% python3 -q
>>> import numpy as np
>>> import numpy.linalg as la
>>> np.set_printoptions(precision=2, suppress=True, linewidth=160)
>>> A = np.load("data.npy")
>>> A
array([[ 328,   -7,   45,  -52, -217,   11,  -86,  -78,   52],
       [  -7,  148,    6,  -77,   32,   -1,    8,  -31,  -18],
       [  45,    6,  304,   67,  -46,   18,   86,   45,  -71],
       [ -52,  -77,   67,  312,   40,  -10,  119,   65,  -14],
       [-217,   32,  -46,   40,  255,   52,   97,    1,  -80],
       [  11,   -1,   18,  -10,   52,  128,  -44,   99,   57],
       [ -86,    8,   86,  119,   97,  -44,  259,  -48,  -71],
       [ -78,  -31,   45,   65,    1,   99,  -48,  285,   86],
       [  52,  -18,  -71,  -14,  -80,   57,  -71,   86,  191]])
>>> Uu, sv, VT = la.svd(A)
>>> sv.round(2) + 0
array([639.66, 447.21, 433.76, 267.71, 145.38, 128.2 ,  93.73,  54.34,   0.  ])
>>> out = Uu[:, :8] @ np.diag(sv[:8]) @ VT[:8]
>>> la.matrix_rank(out)
np.int64(8)
>>> out
array([[ 328.,   -7.,   45.,  -52., -217.,   11.,  -86.,  -78.,   52.],
       [  -7.,  148.,    6.,  -77.,   32.,   -1.,    8.,  -31.,  -18.],
       [  45.,    6.,  304.,   67.,  -46.,   18.,   86.,   45.,  -71.],
       [ -52.,  -77.,   67.,  312.,   40.,  -10.,  119.,   65.,  -14.],
       [-217.,   32.,  -46.,   40.,  255.,   52.,   97.,    1.,  -80.],
       [  11.,   -1.,   18.,  -10.,   52.,  128.,  -44.,   99.,   57.],
       [ -86.,    8.,   86.,  119.,   97.,  -44.,  259.,  -48.,  -71.],
       [ -78.,  -31.,   45.,   65.,    1.,   99.,  -48.,  285.,   86.],
       [  52.,  -18.,  -71.,  -14.,  -80.,   57.,  -71.,   86.,  191.]])
>>> round(la.norm(A - out, 2), 2), round(float(sv[8]), 2)
(np.float64(0.0), 0.0)
>>> M = np.load("m.npy")
>>> M
array([[  5.13,  -0.41,  -7.85,  16.91],
       [ -4.39,  10.32,   0.  ,   6.68],
       [ -3.86,  10.77,  -0.48,  14.32],
       [-12.47,  11.44,   4.07,  -3.33],
       [-17.89,  13.85,   7.34,  -9.85],
       [  1.44,  -0.35,  -5.55,   1.74],
       [ -0.03,  -3.37,  -5.41,  -8.67],
       [ -0.85, -14.31,  -7.65, -28.11],
       [-11.42,  12.75,   3.38,   9.68],
       [ -0.11,   5.4 ,  -3.91,  17.54],
       [  0.75,   0.51,  -5.46,  10.14],
       [  8.45,  -5.47, -10.19,   5.37],
       [ -8.55,  -4.48,  -1.78, -20.97],
       [ -1.64,   7.6 ,  -2.29,  12.38],
       [  7.34, -12.71, -11.88,   0.16],
       [ -4.5 ,  -0.44,  -2.44, -13.27],
       [  1.81,  -5.4 ,  -7.01,  -4.94],
       [ -2.78,   4.58,  -2.17,   0.07],
       [ -4.67,   0.26,  -2.43,  -8.  ],
       [-12.55,  10.56,   3.88,  -4.51],
       [ -0.73,  -9.92,  -6.59, -21.72]])
>>> q, evecs = la.qr(M[:, :3])[0], la.qr(M[:, 3:])[0]
>>> sv = la.svd(q.T @ evecs, compute_uv=False)
>>> np.degrees(np.arccos(sv.clip(0, 1)))
array([17.85])
>>> sv
array([0.95])
>>> X = np.loadtxt("mat.csv", delimiter=",")
>>> X
array([[ 0.  , -1.3 , -0.01],
       [-0.6 ,  1.3 , -1.22],
       [ 0.7 , -0.1 ,  1.41],
       [-0.5 ,  1.8 , -0.97],
       [ 0.5 ,  2.2 ,  0.98],
       [ 2.  , -0.1 ,  4.01],
       [-3.  ,  0.4 , -5.98],
       [-0.7 , -0.6 , -1.4 ],
       [-1.4 , -0.1 , -2.82],
       [ 0.  ,  0.6 , -0.02],
       [-0.9 , -1.6 , -1.81],
       [ 0.9 , -1.2 ,  1.78],
       [ 1.4 , -1.  ,  2.84],
       [-2.1 ,  0.6 , -4.21]])
>>> d = la.norm(X[:, None] - X[None], axis=-1)
>>> d[9].round(6).argsort(kind="stable")[:4]
array([9, 1, 3, 2])
>>> la.norm(X - X.mean(axis=0), axis=1)
array([1.48, 1.45, 2.17, 1.81, 2.72, 5.08, 6.11, 1.18, 2.56, 0.79, 2.19, 2.88, 3.91, 4.15])
>>> np.flatnonzero(d[9] < d.mean() / 2)
array([1, 2, 3, 9])
>>> d.shape
(14, 14)
>>> d[9]
array([1.9 , 1.51, 1.74, 1.61, 1.95, 4.55, 6.68, 1.96, 3.21, 0.  , 2.98, 2.7 , 3.56, 4.69])
>>> out = X / np.sqrt((X ** 2).mean(axis=1, keepdims=True))
>>> la.norm(out, axis=1)
array([1.73, 1.73, 1.73, 1.73, 1.73, 1.73, 1.73, 1.73, 1.73, 1.73, 1.73, 1.73, 1.73, 1.73])
>>> la.matrix_rank(X - X.mean(axis=1, keepdims=True))
np.int64(2)
>>> la.matrix_rank(out) == la.matrix_rank(X)
np.True_
>>> out[10]
array([-0.6 , -1.07, -1.22])
>>> Xs = (X - X.mean(axis=0)) / X.std(axis=0)
>>> Xs.std(axis=0)
array([1., 1., 1.])
>>> b = la.lstsq(np.delete(Xs, 0, axis=1), Xs[:, 0])[0]
>>> np.abs(b).argmax()
np.int64(1)
>>> b.round(2) + 0
array([0., 1.])
>>> labels = X[:, 2] > np.median(X[:, 2])
>>> u = X[labels].mean(axis=0) - X[~labels].mean(axis=0)
>>> u
array([ 2.1 , -0.39,  4.2 ])
>>> (((X - X.mean(axis=0)) @ u > 0) == labels).mean()
np.float64(1.0)
>>> J = np.load("sample13.npy")
>>> J
array([[ 9,  8,  8,  5,  5],
       [19, 16, 13, 12, 15],
       [ 0,  0,  0,  0,  0],
       [ 0,  0,  0,  0,  0],
       [ 7, 17, 10,  8, 10],
       [ 1,  8,  1,  4,  6],
       [ 6,  9,  9,  4,  4],
       [ 0,  0,  0,  0,  0],
       [15, 17, 17,  9,  9],
       [20, 20, 17, 17, 12],
       [10, 11, 11,  4,  8],
       [ 7, 17, 10,  8, 10],
       [16, 25, 18, 13, 15],
       [ 6, 14,  7,  9,  7],
       [13,  7,  4,  8, 11],
       [ 4,  2,  2,  0,  4],
       [ 6,  9,  9,  4,  4],
       [ 0,  0,  0,  0,  0],
       [ 7, 17, 10,  8, 10],
       [ 4,  2,  2,  0,  4],
       [ 6,  9,  9,  4,  4],
       [ 6,  9,  9,  4,  4],
       [ 7, 17, 10,  8, 10],
       [ 4,  2,  2,  0,  4],
       [ 4,  2,  2,  0,  4],
       [18, 13, 10, 13, 12],
       [15, 14, 11, 12, 11],
       [ 5,  6,  6,  5,  1],
       [ 5,  6,  6,  5,  1],
       [13,  7,  4,  8, 11],
       [ 4,  2,  2,  0,  4]])
>>> G = np.cov(M, rowvar=False)
>>> G.shape
(4, 4)
>>> np.argwhere(np.triu(np.abs(np.corrcoef(M.T)) > 0.8, 1))
array([[0, 2],
       [1, 2]])
>>> np.corrcoef(M.T)
array([[ 1.  , -0.69, -0.96,  0.24],
       [-0.69,  1.  ,  0.86,  0.5 ],
       [-0.96,  0.86,  1.  ,  0.01],
       [ 0.24,  0.5 ,  0.01,  1.  ]])
>>> K = np.load("x.npy")
>>> K
array([[ 0,  0,  1],
       [ 0, -3,  0],
       [ 3,  0,  0]])
>>> K.T @ K
array([[9, 0, 0],
       [0, 9, 0],
       [0, 0, 1]])
>>> la.pinv(K)
array([[ 0.  ,  0.  ,  0.33],
       [ 0.  , -0.33,  0.  ],
       [ 1.  ,  0.  ,  0.  ]])
>>> K[:, 0] @ K[:, 1]
np.int64(0)
>>> P = np.triu(np.array([[-2, 0, 2], [-2, 0, -3], [-1, 1, 3]]), 1) + np.eye(3)
>>> out = P @ K @ la.inv(P)
>>> np.poly(out)
array([ 1.,  3., -3., -9.])
>>> la.matrix_rank(out)
np.int64(3)
>>> round(float(la.det(out)), 2)
9.0
>>> np.trace(out), np.trace(K)
(np.float64(-3.0), np.int64(-3))
>>> np.sort(la.eigvals(K).real)
array([-3.  , -1.73,  1.73])
>>> K @ K
array([[3, 0, 0],
       [0, 9, 0],
       [0, 0, 3]])
>>> (la.matrix_power((K != 0) + (K.T != 0) + np.eye(3), 3) > 0).astype(int)
array([[1, 0, 1],
       [0, 1, 0],
       [1, 0, 1]])
>>> rng = np.random.default_rng(852)
>>> labels = rng.permutation(3)
>>> labels
array([2, 0, 1])
>>> out = K[labels][:, labels]
>>> np.allclose(out, K)
False
>>> np.trace(out)
np.int64(-3)
>>> np.diag(out)
array([ 0,  0, -3])
>>> np.sort(np.abs(la.eigvals(out)))
array([1.73, 1.73, 3.  ])
>>> out
array([[ 0,  3,  0],
       [ 1,  0,  0],
       [ 0,  0, -3]])
>>> u = np.array([-3, 2, -2])
>>> out = K + np.outer(u, np.eye(3)[2])
>>> np.round(la.det(out) / la.det(K), 2), round(float(1 + la.solve(K, u)[2]), 2)
(np.float64(-2.0), -2.0)
>>> la.matrix_rank(la.inv(out) - la.inv(K), tol=1e-8)
np.int64(1)
>>> la.matrix_rank(out - K)
np.int64(1)
>>> m1 = np.loadtxt("dump.csv", delimiter=",")
>>> m1
array([[ -2.,  -9., -12., -10., -10.,  12.,   4.],
       [  6., -34., -14.,  13., -16.,  26., -13.],
       [-16., -20.,  -1.,  19.,   0.,  14.,  -5.],
       [-18., -20.,  -4., -11., -12.,  26.,   3.],
       [-26., -14., -13.,  10.,   0.,  12.,   8.]])
>>> Uu, sv, VT = la.svd(m1)
>>> sv.round(2) + 0
array([72.8 , 33.39, 30.3 , 13.9 ,  0.  ])
>>> out = Uu[:, :4] @ np.diag(sv[:4]) @ VT[:4]
>>> np.round(la.norm(m1 - out) / la.norm(m1), 2)
np.float64(0.0)
>>> out.round(2) + 0
array([[ -2.,  -9., -12., -10., -10.,  12.,   4.],
       [  6., -34., -14.,  13., -16.,  26., -13.],
       [-16., -20.,  -1.,  19.,   0.,  14.,  -5.],
       [-18., -20.,  -4., -11., -12.,  26.,   3.],
       [-26., -14., -13.,  10.,   0.,  12.,   8.]])
>>> la.matrix_rank(out)
np.int64(4)
>>> np.argsort(-la.norm(m1, axis=0).round(6), kind="stable")[:3]
array([1, 5, 0])
>>> Uu, sv, VT = la.svd(m1)
>>> evecs = VT[:(sv > 1e-8).sum()]
>>> x = m1[3] + 2 * m1[2] + rng.integers(2) * np.eye(7)[3]
>>> x
array([-50., -60.,  -6.,  27., -12.,  54.,  -7.])
>>> la.matrix_rank(np.vstack([m1, x]))
np.int64(4)
>>> np.allclose(evecs.T @ evecs @ x, x)
True
>>> r = la.matrix_rank(m1)
>>> r
np.int64(4)
>>> N = la.svd(m1)[2][r:].T
>>> np.allclose(m1 @ N, 0)
True
>>> [int(la.matrix_rank(m1[:i])) for i in range(1, len(m1) + 1)]
[1, 2, 3, 4, 4]
>>> feats = np.load("w.npy")
>>> feats
array([[ 1, -1, -1,  1, -1,  1,  1, -1],
       [ 1,  1,  1,  1,  1,  1,  1,  1],
       [ 1,  1, -1, -1, -1, -1,  1,  1],
       [ 1,  1,  1,  1, -1, -1, -1, -1]])
>>> out = feats + rng.integers(-2, 3, (4, 2)) @ rng.integers(-2, 3, (2, 8))
>>> out
array([[-3,  1, -5,  3, -5, -3, -1, -3],
       [-3,  3, -3,  3, -3, -3, -1, -1],
       [-7, -1, -3,  3, -7, -3, -1, -5],
       [ 1,  1,  1,  1, -1, -1, -1, -1]])
>>> out - feats
array([[-4,  2, -4,  2, -4, -4, -2, -2],
       [-4,  2, -4,  2, -4, -4, -2, -2],
       [-8, -2, -2,  4, -6, -2, -2, -6],
       [ 0,  0,  0,  0,  0,  0,  0,  0]])
>>> la.matrix_rank(out - feats, tol=1e-8)
np.int64(2)
>>> np.abs(out - feats).sum(axis=1)
array([24, 24, 32,  0])
>>> out = feats / np.sqrt((feats ** 2).mean(axis=1, keepdims=True))
>>> feats - feats.mean(axis=1, keepdims=True)
array([[ 1., -1., -1.,  1., -1.,  1.,  1., -1.],
       [ 0.,  0.,  0.,  0.,  0.,  0.,  0.,  0.],
       [ 1.,  1., -1., -1., -1., -1.,  1.,  1.],
       [ 1.,  1.,  1.,  1., -1., -1., -1., -1.]])
>>> la.norm(out, axis=1)
array([2.83, 2.83, 2.83, 2.83])
>>> la.matrix_rank(out) == la.matrix_rank(feats)
np.True_
>>> la.matrix_rank(feats - feats.mean(axis=1, keepdims=True))
np.int64(3)
>>> E = np.array([[-2, -3, -2, -2, 0, 3, 0, 1],
...     [3, -3, 3, 2, 2, 3, -2, 0],
...     [0, 2, 1, 0, 1, -3, 0, -1],
...     [-2, 3, -2, 0, -3, -3, 0, -3],
...     [0, 1, -2, 1, 1, 3, -3, 0],
...     [3, 0, -2, -2, 1, 2, 1, 1],
...     [-1, 1, 3, 1, -1, 2, -3, -1],
...     [-2, -3, 2, -2, -2, -3, 1, -1]])
>>> E[:, 2] = -2 * E[:, 6]
>>> E
array([[-2, -3,  0, -2,  0,  3,  0,  1],
       [ 3, -3,  4,  2,  2,  3, -2,  0],
       [ 0,  2,  0,  0,  1, -3,  0, -1],
       [-2,  3,  0,  0, -3, -3,  0, -3],
       [ 0,  1,  6,  1,  1,  3, -3,  0],
       [ 3,  0, -2, -2,  1,  2,  1,  1],
       [-1,  1,  6,  1, -1,  2, -3, -1],
       [-2, -3, -2, -2, -2, -3,  1, -1]])
>>> la.matrix_rank(E, rtol=0.1)
np.int64(6)
>>> [round(float(x), 2) for x in la.svd(E, compute_uv=False)[:3]]
[12.69, 9.01, 6.17]
>>> round(la.norm(E, 2) / la.norm(E), 2)
np.float64(0.72)
>>> np.argsort(-la.norm(E, axis=0).round(6), kind="stable")[:3]
array([2, 5, 1])
>>> t3 = np.stack([E, -3 * E, E[::-1]])
>>> la.matrix_rank(t3)
array([7, 7, 7])
>>> Uu, sv, VT = la.svd(E)
>>> evecs = VT[:(sv > 1e-8).sum()]
>>> x = E[7] + -2 * E[1] + rng.integers(2) * np.eye(8)[4]
>>> x
array([ -8.,   3., -10.,  -6.,  -5.,  -9.,   5.,  -1.])
>>> np.round(evecs.T @ evecs, 2) + 0
array([[ 1. ,  0. ,  0. ,  0. ,  0. ,  0. ,  0. ,  0. ],
       [ 0. ,  1. ,  0. ,  0. ,  0. ,  0. ,  0. ,  0. ],
       [ 0. ,  0. ,  0.8,  0. ,  0. ,  0. , -0.4,  0. ],
       [ 0. ,  0. ,  0. ,  1. ,  0. ,  0. ,  0. ,  0. ],
       [ 0. ,  0. ,  0. ,  0. ,  1. ,  0. ,  0. ,  0. ],
       [ 0. ,  0. ,  0. ,  0. ,  0. ,  1. ,  0. ,  0. ],
       [ 0. ,  0. , -0.4,  0. ,  0. ,  0. ,  0.2,  0. ],
       [ 0. ,  0. ,  0. ,  0. ,  0. ,  0. ,  0. ,  1. ]])
>>> np.diag(evecs.T @ evecs)
array([1. , 1. , 0.8, 1. , 1. , 1. , 0.2, 1. ])
